$ python3 -q
>>> import numpy as np
>>> np.set_printoptions(precision=2, suppress=True, linewidth=200, floatmode="fixed")
>>> rnd = lambda a: np.round(a, 2) + 0
>>> O, _ = np.linalg.qr(np.array([[-0.6, -0.4, -0.4, 0.0],
...     [0.1, -2.4, -2.2, -2.2],
...     [-0.5, 1.2, -0.1, -0.7],
...     [0.5, 0.6, -0.3, -0.4]]))
>>> vecs, _ = np.linalg.qr(np.array([[0.1, 0.0, -2.5], [1.0, 0.0, -1.4], [0.4, 0.2, 0.8]]))
>>> s = 10 * 0.9 ** np.arange(3)
>>> M = O[:, :3] * s @ vecs[:3]
>>> rnd(M)
array([[ 2.54,  0.69,  6.20],
       [ 8.43, -0.72, -1.83],
       [-0.66, -5.92,  5.67],
       [-1.03, -5.63, -5.08]])
>>> x = np.array([0, 1, -2])
>>> rhs = M @ x
>>> coef, lr = np.zeros(3), 1 / np.linalg.norm(M, 2) ** 2
>>> for i in range(4):
...     coef -= lr * M.T @ (M @ coef - rhs)
...     if i % 1 == 0: print(i, round(np.linalg.norm(M @ coef - rhs), 2))
... 
0 2.76
1 0.91
2 0.31
3 0.11
>>> print(rnd(np.linalg.cond(M)))
1.23
>>> x = np.array([3, 3, 1])
>>> rnd(M @ np.ones(3))
array([  9.43,   5.88,  -0.91, -11.75])
>>> print(rnd(np.einsum("ij,j->i", M, x)))
[ 15.87  21.30 -14.06 -25.07]
>>> np.sign((M @ x).round(6))
array([ 1.00,  1.00, -1.00, -1.00])
>>> print((M @ x).argmax())
1
>>> hat = M @ np.linalg.solve(M.T @ M, M.T)
>>> rnd(np.diag(hat))
array([0.46, 0.97, 0.85, 0.72])
>>> M2 = np.c_[M[:, :1] @ np.array([[0]]), np.array([0, 1, -8, 6])]
>>> M2
array([[ 0.00,  0.00],
       [ 0.00,  1.00],
       [ 0.00, -8.00],
       [ 0.00,  6.00]])
>>> np.linalg.matrix_rank(M2)
np.int64(1)
>>> rnd(np.linalg.norm(M2 - M @ np.linalg.lstsq(M, M2)[0], axis=0))
array([0.00, 6.09])
>>> rnd(np.linalg.lstsq(M, M2[:, 0])[0])
array([0.00, 0.00, 0.00])
